>>> import numpy as np
>>> import numpy.linalg as la
>>> np.set_printoptions(precision=4, suppress=True, linewidth=160, legacy="1.25")
>>> M = np.arange(132).reshape(11, 12) + 4
>>> M
array([[  4,   5,   6,   7,   8,   9,  10,  11,  12,  13,  14,  15],
       [ 16,  17,  18,  19,  20,  21,  22,  23,  24,  25,  26,  27],
       [ 28,  29,  30,  31,  32,  33,  34,  35,  36,  37,  38,  39],
       [ 40,  41,  42,  43,  44,  45,  46,  47,  48,  49,  50,  51],
       [ 52,  53,  54,  55,  56,  57,  58,  59,  60,  61,  62,  63],
       [ 64,  65,  66,  67,  68,  69,  70,  71,  72,  73,  74,  75],
       [ 76,  77,  78,  79,  80,  81,  82,  83,  84,  85,  86,  87],
       [ 88,  89,  90,  91,  92,  93,  94,  95,  96,  97,  98,  99],
       [100, 101, 102, 103, 104, 105, 106, 107, 108, 109, 110, 111],
       [112, 113, 114, 115, 116, 117, 118, 119, 120, 121, 122, 123],
       [124, 125, 126, 127, 128, 129, 130, 131, 132, 133, 134, 135]])
>>> # rank 2
>>> B = M / np.sqrt((M ** 2).mean(axis=1, keepdims=True))
>>> print(B[8])
[0.9474 0.9568 0.9663 0.9758 0.9853 0.9947 1.0042 1.0137 1.0231 1.0326 1.0421 1.0516]
>>> la.matrix_rank(M - M.mean(axis=1, keepdims=True))
1
>>> A = np.load("sample3.npy")
>>> A
array([[1, 0, 1, 2, 1, 3, 2, 2, 1, 2, 3, 2],
       [1, 3, 3, 1, 0, 1, 1, 0, 0, 0, 0, 0],
       [0, 3, 0, 2, 1, 3, 0, 0, 1, 2, 2, 0],
       [2, 3, 2, 3, 0, 2, 0, 3, 3, 0, 1, 0],
       [1, 0, 2, 2, 3, 3, 2, 2, 1, 2, 2, 1],
       [2, 3, 2, 0, 0, 3, 2, 3, 3, 2, 0, 2],
       [2, 1, 1, 0, 3, 2, 1, 1, 1, 2, 1, 3],
       [1, 0, 2, 2, 3, 3, 2, 2, 1, 2, 2, 1]])
>>> # rank 7
>>> Uu, sv, Vt = la.svd(A)
>>> evecs = Vt[:(sv > 1e-8).sum()]
>>> rng = np.random.default_rng(311826)
>>> x0 = A[6] + -3 * A[2] + rng.integers(2) * np.eye(12)[8]
>>> x0
array([ 2., -8.,  1., -6.,  0., -7.,  1.,  1., -2., -4., -5.,  3.])
>>> la.matrix_rank(np.vstack([A, x0]))
7
>>> np.allclose(evecs.T @ evecs @ x0, x0)
True
>>> np.diag(evecs.T @ evecs)
array([0.3761, 0.8243, 0.6862, 0.5947, 0.9168, 0.4063, 0.5055, 0.5486, 0.4755, 0.391 , 0.5582, 0.7167])
>>> round(la.norm(x0 - evecs.T @ evecs @ x0), 4)
0.0
